$ python3 -q
>>> import numpy as np
>>> np.set_printoptions(precision=1, suppress=True, linewidth=120)
>>> K = np.load("m.npy")
>>> K
array([[ 0, -1,  2,  0,  2, -3],
       [ 0,  0,  3, -1,  2,  1],
       [ 0,  0,  0, -1,  3, -2],
       [ 0,  0,  0,  0,  2,  0],
       [ 0,  0,  0,  0,  0, -3],
       [ 0,  0,  0,  0,  0,  0]])
>>> [int(np.linalg.matrix_rank(np.linalg.matrix_power(K, p))) for p in range(1, 7)]
[5, 4, 3, 2, 1, 0]
>>> K @ K
array([[  0,   0,  -3,  -1,   4, -11],
       [  0,   0,   0,  -3,   7, -12],
       [  0,   0,   0,   0,  -2,  -9],
       [  0,   0,   0,   0,   0,  -6],
       [  0,   0,   0,   0,   0,   0],
       [  0,   0,   0,   0,   0,   0]])
>>> m1 = np.load("a.npy")
>>> m1
array([[-4,  0, -2, -4, -4,  0,  0, -4,  0, -2],
       [-4,  0, -2, -4, -4,  0,  0, -4,  0, -2],
       [ 0,  0,  0,  0,  0,  0,  0,  0,  0,  0],
       [-4,  0, -2, -4, -4,  0,  0, -4,  0, -2],
       [ 2,  0,  1,  2,  2,  0,  0,  2,  0,  1],
       [ 2,  0,  1,  2,  2,  0,  0,  2,  0,  1]])
>>> Uu, s, VT = np.linalg.svd(m1)
>>> V = VT[:(s > 1e-8).sum()]
>>> rng = np.random.default_rng(88)
>>> x0 = m1[3] + -3 * m1[0] + rng.integers(2) * np.eye(10)[1]
>>> x0
array([8., 1., 4., 8., 8., 0., 0., 8., 0., 4.])
>>> np.allclose(V.T @ V @ x0, x0)
False
>>> X = np.loadtxt("mat.csv", delimiter=",")
>>> X
array([[1. , 0.5, 0.2, 0.1, 0.1, 0. , 0. , 0. , 0. , 0. ],
       [0.5, 1. , 0.5, 0.2, 0.1, 0.1, 0. , 0. , 0. , 0. ],
       [0.2, 0.5, 1. , 0.5, 0.2, 0.1, 0.1, 0. , 0. , 0. ],
       [0.1, 0.2, 0.5, 1. , 0.5, 0.2, 0.1, 0.1, 0. , 0. ],
       [0.1, 0.1, 0.2, 0.5, 1. , 0.5, 0.2, 0.1, 0.1, 0. ],
       [0. , 0.1, 0.1, 0.2, 0.5, 1. , 0.5, 0.2, 0.1, 0.1],
       [0. , 0. , 0.1, 0.1, 0.2, 0.5, 1. , 0.5, 0.2, 0.1],
       [0. , 0. , 0. , 0.1, 0.1, 0.2, 0.5, 1. , 0.5, 0.2],
       [0. , 0. , 0. , 0. , 0.1, 0.1, 0.2, 0.5, 1. , 0.5],
       [0. , 0. , 0. , 0. , 0. , 0.1, 0.1, 0.2, 0.5, 1. ]])
>>> # symmetric, so the eigenvalues are real
>>> vals, V = np.linalg.eigh(X)
>>> np.round(V.T @ V, 1) + 0
array([[1., 0., 0., 0., 0., 0., 0., 0., 0., 0.],
       [0., 1., 0., 0., 0., 0., 0., 0., 0., 0.],
       [0., 0., 1., 0., 0., 0., 0., 0., 0., 0.],
       [0., 0., 0., 1., 0., 0., 0., 0., 0., 0.],
       [0., 0., 0., 0., 1., 0., 0., 0., 0., 0.],
       [0., 0., 0., 0., 0., 1., 0., 0., 0., 0.],
       [0., 0., 0., 0., 0., 0., 1., 0., 0., 0.],
       [0., 0., 0., 0., 0., 0., 0., 1., 0., 0.],
       [0., 0., 0., 0., 0., 0., 0., 0., 1., 0.],
       [0., 0., 0., 0., 0., 0., 0., 0., 0., 1.]])
>>> vals
array([0.3, 0.3, 0.4, 0.5, 0.7, 0.9, 1. , 1.4, 2. , 2.6])
>>> np.unique(vals.round(6) + 0, return_counts=True)[1]
array([1, 1, 1, 1, 1, 1, 1, 1, 1, 1])
>>> (vals > 1e-8).sum(), (vals < -1e-8).sum()
(np.int64(10), np.int64(0))
>>> round(vals.sum(), 1), np.trace(X)
(np.float64(10.0), np.float64(10.0))
>>> np.abs(V[:, -1])
array([0.2, 0.3, 0.3, 0.4, 0.4, 0.4, 0.4, 0.3, 0.3, 0.2])
